% python3 -q
>>> import numpy as np
>>> np.set_printoptions(suppress=True, linewidth=140)
>>> rnd = lambda a: np.round(a, 2) + 0
>>> W0 = np.load("arr.npy")
>>> print(W0)
[[-2 -2  2 -1 -3 -2]
 [ 0  0  2  1  1  0]
 [ 0  0 -1 -1  2  1]
 [ 0  0  0  1 -1 -2]
 [ 0  0  0  0  0  0]
 [ 0  0  0  0  0 -1]]
>>> print(np.linalg.lstsq(W0[:-1].T, W0[-1])[2])
4
>>> rnd(np.trace(np.linalg.pinv(W0) @ W0))
np.float64(5.0)
>>> np.unique(W0.round(6), axis=0).shape
(6, 6)
>>> r0 = np.array([2, -3])
>>> print(np.array([np.convolve(row, r0, "same") for row in W0]))
[[-4  2 10 -8 -3  5]
 [ 0  0  4 -4 -1 -3]
 [ 0  0 -2  1  7 -4]
 [ 0  0  0  2 -5 -1]
 [ 0  0  0  0  0  0]
 [ 0  0  0  0  0 -2]]
>>> np.convolve(W0[2], r0)
array([ 0,  0, -2,  1,  7, -4, -3])
>>> np.polyval(r0, W0[2])
array([-3, -3, -5, -5,  1, -1])
>>> print(np.cross(W0[2, :3], W0[4, :3]))
[0 0 0]
>>> rng = np.random.default_rng(46)
>>> F = np.array([[0, -2, -2, 0, 1, -1, -1, 0],
...     [0, 2, 0, -1, 2, -2, 1, -2],
...     [-1, 2, 1, 0, -2, 2, 2, 2]]) * (rng.random((3, 8)) < 0.3)
>>> F
array([[ 0, -2, -2,  0,  0, -1,  0,  0],
       [ 0,  0,  0,  0,  0, -2,  0,  0],
       [-1,  2,  0,  0, -2,  0,  2,  2]])
>>> C2 = F.T @ F
>>> print(rnd(np.linalg.svd(F, compute_uv=False) ** 2))
[18.7   8.15  3.15]
>>> C2
array([[ 1, -2,  0,  0,  2,  0, -2, -2],
       [-2,  8,  4,  0, -4,  2,  4,  4],
       [ 0,  4,  4,  0,  0,  2,  0,  0],
       [ 0,  0,  0,  0,  0,  0,  0,  0],
       [ 2, -4,  0,  0,  4,  0, -4, -4],
       [ 0,  2,  2,  0,  0,  5,  0,  0],
       [-2,  4,  0,  0, -4,  0,  4,  4],
       [-2,  4,  0,  0, -4,  0,  4,  4]])
>>> print(np.trace(C2), (F ** 2).sum())
30 30
>>> (F @ F.T).shape
(3, 3)
>>> rnd(np.linalg.eigvalsh(C2)[::-1])
array([18.7 ,  8.15,  3.15,  0.  ,  0.  ,  0.  ,  0.  ,  0.  ])
>>> left, s, Vh = np.linalg.svd(C2)
>>> np.argmax(s[:-1] / (s[1:] + 1e-6)) + 1
np.int64(3)
>>> rnd(s)
array([18.7 ,  8.15,  3.15,  0.  ,  0.  ,  0.  ,  0.  ,  0.  ])
>>> Y = left[:, :3] @ np.diag(s[:3]) @ Vh[:3]
>>> rnd(Y)
array([[ 1., -2.,  0.,  0.,  2.,  0., -2., -2.],
       [-2.,  8.,  4.,  0., -4.,  2.,  4.,  4.],
       [ 0.,  4.,  4.,  0.,  0.,  2.,  0.,  0.],
       [ 0.,  0.,  0.,  0.,  0.,  0.,  0.,  0.],
       [ 2., -4.,  0.,  0.,  4.,  0., -4., -4.],
       [ 0.,  2.,  2.,  0.,  0.,  5.,  0.,  0.],
       [-2.,  4.,  0.,  0., -4.,  0.,  4.,  4.],
       [-2.,  4.,  0.,  0., -4.,  0.,  4.,  4.]])
>>> np.linalg.matrix_rank(Y)
np.int64(3)
>>> rnd(np.linalg.norm(C2 - Y) / np.linalg.norm(C2))
np.float64(0.0)
>>> rnd(np.abs(C2 - Y).max())
np.float64(0.0)
